$ python -q
>>> import numpy as np
>>> from numpy import linalg as LA
>>> np.set_printoptions(precision=2, suppress=True, linewidth=100, legacy="1.25")
>>> M = np.array([[-0.6, 0.0, -0.3],
...     [0.1, -0.2, 0.3],
...     [-0.9, -0.9, 0.6],
...     [-0.2, -0.8, 1.2],
...     [0.7, 0.5, 1.0],
...     [-0.4, -1.7, -1.2],
...     [0.6, 0.7, 1.4],
...     [0.1, 1.0, 0.5],
...     [-0.4, -1.1, 0.5],
...     [0.5, 0.8, 0.5],
...     [1.2, -0.3, 0.8],
...     [-0.8, -0.9, -0.9],
...     [0.0, -1.0, 0.2],
...     [-1.5, 0.3, -0.5],
...     [0.8, 1.2, 0.3],
...     [-0.3, -2.0, -0.7],
...     [0.9, 0.6, -0.2],
...     [0.2, 0.2, -0.4],
...     [-2.0, 0.4, 0.3],
...     [-0.3, -0.4, 1.2],
...     [-2.3, 0.0, -3.6],
...     [-0.2, 0.9, 1.4],
...     [0.1, 1.2, -1.6]])
>>> rng = np.random.default_rng(9785)
>>> M[:, 1] = 4 * M[:, 0] + 0.05 * rng.normal(size=23)
>>> print(M)
[[-0.6  -2.38 -0.3 ]
 [ 0.1   0.33  0.3 ]
 [-0.9  -3.59  0.6 ]
 [-0.2  -0.75  1.2 ]
 [ 0.7   2.78  1.  ]
 [-0.4  -1.55 -1.2 ]
 [ 0.6   2.44  1.4 ]
 [ 0.1   0.35  0.5 ]
 [-0.4  -1.52  0.5 ]
 [ 0.5   2.02  0.5 ]
 [ 1.2   4.78  0.8 ]
 [-0.8  -3.11 -0.9 ]
 [ 0.   -0.17  0.2 ]
 [-1.5  -6.06 -0.5 ]
 [ 0.8   3.25  0.3 ]
 [-0.3  -1.21 -0.7 ]
 [ 0.9   3.53 -0.2 ]
 [ 0.2   0.76 -0.4 ]
 [-2.   -8.04  0.3 ]
 [-0.3  -1.14  1.2 ]
 [-2.3  -9.15 -3.6 ]
 [-0.2  -0.72  1.4 ]
 [ 0.1   0.41 -1.6 ]]
>>> x0 = np.array([-1, 2, -9])
>>> y = M @ x0
>>> beta, lr = np.zeros(3), 1 / LA.norm(M, 2) ** 2
>>> for i in range(30):
...     beta -= lr * M.T @ (M @ beta - y)
...     if i % 5 == 0: print(i, round(LA.norm(M @ beta - y), 2))
... 
0 39.39
5 27.63
10 19.38
15 13.59
20 9.54
25 6.69
>>> print(round(float(LA.cond(M)), 2))
253.78
>>> print(beta)
[ 0.38  1.48 -7.92]
>>> D = LA.norm(M[:, None] - M[None], axis=-1)
>>> print(D[:5, :5])
[[0.   2.86 1.53 2.25 5.48]
 [2.86 0.   4.05 1.44 2.62]
 [1.53 4.05 0.   2.98 6.58]
 [2.25 1.44 2.98 0.   3.65]
 [5.48 2.62 6.58 3.65 0.  ]]
>>> X = np.load("x.npy")
>>> print(X)
[[ 3.3 -1.   0. ]
 [ 2.   3.3  2. ]
 [ 3.  -1.   0.3]]
>>> proj = np.triu(np.array([[1, 0, 0], [1, 0, 0], [1, 0, 1]]), 1) + np.eye(3)
>>> other = proj @ X @ LA.inv(proj)
>>> print(round(float(LA.det(other)), 2))
4.47
>>> print(other)
[[ 3.3 -1.   0. ]
 [ 2.   3.3  2. ]
 [ 3.  -1.   0.3]]
>>> print(np.poly(other))
[ 1.   -6.9  16.87 -4.47]
>>> print(LA.matrix_rank(other))
3
>>> print(proj @ X - X @ proj)
[[0. 0. 0.]
 [0. 0. 0.]
 [0. 0. 0.]]
>>> print(np.allclose(other @ other.T, other.T @ other))
False
>>> print(np.sort(np.abs(LA.eigvals(other))))
[0.3  3.86 3.86]
>>> print((other - other.T) / 2)
[[ 0.  -1.5 -1.5]
 [ 1.5  0.   1.5]
 [ 1.5 -1.5  0. ]]
>>> print(LA.matrix_power(other, 4))
[[ -65.29  -90.95  -61.48]
 [ 366.34 -126.77   -2.54]
 [ -65.3   -90.95  -61.47]]
>>> print(np.round(np.abs(LA.eigvals(other)).max(), 2))
3.86
>>> print(other @ other)
[[ 8.89 -6.6  -2.  ]
 [19.2   6.89  7.2 ]
 [ 8.8  -6.6  -1.91]]
>>> print((other + other.T) / 2)
[[3.3 0.5 1.5]
 [0.5 3.3 0.5]
 [1.5 0.5 0.3]]
>>> print(np.round(LA.det(other), 2))
4.47
>>> Uu, s, Vh = LA.svd(X)
>>> print(s)
[5.03 3.94 0.23]
>>> print(np.argmax(s[:-1] / (s[1:] + 1e-6)) + 1)
2
>>> other = Uu[:, :2] @ np.diag(s[:2]) @ Vh[:2]
>>> print(np.round(LA.norm(X - other, 2), 2), round(s[2], 2))
0.23 0.23
>>> print(np.round(LA.norm(X - other) / LA.norm(X), 2))
0.04
>>> proj = M @ LA.solve(M.T @ M, M.T)
>>> print(np.diag(proj))
[0.02 0.07 0.11 0.1  0.04 0.08 0.09 0.03 0.1  0.02 0.08 0.13 0.34 0.21 0.07 0.02 0.12 0.03 0.38
 0.12 0.53 0.17 0.13]
>>> print(np.allclose(proj @ proj, proj))
True
>>> print(np.abs(X).max())
3.3
>>> print(np.round(LA.norm(X), 2))
6.39
>>> print(X.mean(axis=0))
[2.77 0.43 0.77]
>>> print(np.diff(X, axis=0))
[[-1.3  4.3  2. ]
 [ 1.  -4.3 -1.7]]
>>> print(X.sum(axis=0))
[8.3 1.3 2.3]
>>> W0 = np.triu(rng.random((4, 4)) < 0.6, 1).astype(int)
>>> W0 = W0 + W0.T
>>> print(W0)
[[0 0 0 0]
 [0 0 1 0]
 [0 1 0 1]
 [0 0 1 0]]
>>> rk = LA.matrix_rank(W0)
>>> print(rk)
2
>>> N = LA.svd(W0)[2][rk:].T
>>> print(LA.matrix_rank(W0.T @ W0), LA.matrix_rank(W0 @ W0.T))
2 2
>>> print(W0 @ N)
[[0. 0.]
 [0. 0.]
 [0. 0.]
 [0. 0.]]
>>> print([int(LA.matrix_rank(np.delete(W0, i, axis=0))) for i in range(4)])
[2, 2, 1, 2]
>>> print(N.shape)
(4, 2)
>>> W1 = np.array([[5, 0, -7, 2, 0],
...     [8, 5, -9, -5, -5],
...     [-2, 8, 9, 8, -2],
...     [1, -5, 5, -9, 7]])
>>> beta = np.array([-7, -1, 8, -1, -9])
>>> H = np.maximum(W0 @ W1 + beta, 0)
>>> print((H > 0).mean(axis=0))
[0.25 0.5  1.   0.5  0.  ]
>>> basis = np.array([[-2, 2, 0], [-3, 3, 1], [2, -1, -3], [2, -1, 1], [-1, 1, 2]])
>>> print(W1 @ basis)
[[-20  15  23]
 [-54  40  17]
 [ 16   1 -15]
 [ -2  -2 -15]]
>>> print(H @ basis)
[[ 16  -8 -24]
 [ 27  -3 -37]
 [  4   0 -12]
 [ 27  -3 -37]]
